$ python -q
>>> import numpy as np
>>> from numpy import linalg as LA
>>> np.set_printoptions(precision=2, suppress=True, linewidth=120, sign=" ")
>>> M = np.cumsum(np.array([[2, 0, 3],
...     [1, 2, 1],
...     [1, 2, 0],
...     [1, 3, 3],
...     [2, 1, 3],
...     [3, 3, 2],
...     [3, 1, 1],
...     [3, 3, 2],
...     [2, 1, 1],
...     [1, 0, 2],
...     [1, 0, 1],
...     [3, 0, 1],
...     [2, 3, 2],
...     [3, 3, 2],
...     [3, 3, 3],
...     [3, 3, 1],
...     [1, 2, 0],
...     [1, 3, 0],
...     [2, 0, 0],
...     [0, 1, 3],
...     [0, 1, 0]]), axis=0)
>>> print(M)
[[  2   0   3]
 [  3   2   4]
 [  4   4   4]
 [  5   7   7]
 [  7   8  10]
 [ 10  11  12]
 [ 13  12  13]
 [ 16  15  15]
 [ 18  16  16]
 [ 19  16  18]
 [ 20  16  19]
 [ 23  16  20]
 [ 25  19  22]
 [ 28  22  24]
 [ 31  25  27]
 [ 34  28  28]
 [ 35  30  28]
 [ 36  33  28]
 [ 38  33  28]
 [ 38  34  31]
 [ 38  35  31]]
>>> C = M[[3, 7]].astype(float)
>>> for _ in range(7):
...     idx = LA.norm(M[:, None] - C, axis=-1).argmin(axis=1)
...     C = np.array([M[idx == j].mean(axis=0) for j in range(2)])
... 
>>> print(idx)
[ 0  0  0  0  0  0  0  0  0  0  0  1  1  1  1  1  1  1  1  1  1]
>>> print(C)
[[ 10.64   9.73  11.  ]
 [ 32.6   27.5   26.7 ]]
>>> print(np.bincount(idx))
[ 11  10]
>>> Q, r_ = LA.qr(M)
>>> print(round(abs(r_[0, 0]), 2), np.round(LA.norm(M[:, 0]), 2))
112.34 112.34
>>> Y = np.c_[M[:, :1] @ np.array([[1]]), np.array([3, 0, 2, 4, 0, 5, 3, 0, 4, 2, 5, 5, 5, 0, 2, 5, 3, 3, 4, 1, 3])]
>>> print(Y)
[[  2   3]
 [  3   0]
 [  4   2]
 [  5   4]
 [  7   0]
 [ 10   5]
 [ 13   3]
 [ 16   0]
 [ 18   4]
 [ 19   2]
 [ 20   5]
 [ 23   5]
 [ 25   5]
 [ 28   0]
 [ 31   2]
 [ 34   5]
 [ 35   3]
 [ 36   3]
 [ 38   4]
 [ 38   1]
 [ 38   3]]
>>> print(LA.norm(LA.qr(M)[0].T @ Y, axis=0) ** 2 / ((Y ** 2).sum(axis=0) + 1e-12))
[ 1.    0.69]
>>> print(LA.matrix_rank(Y))
2
>>> print(np.round(LA.lstsq(M, Y[:, 0])[0], 2) + 0)
[ 1.  0.  0.]
>>> print(LA.matrix_rank(np.c_[M, Y]))
4
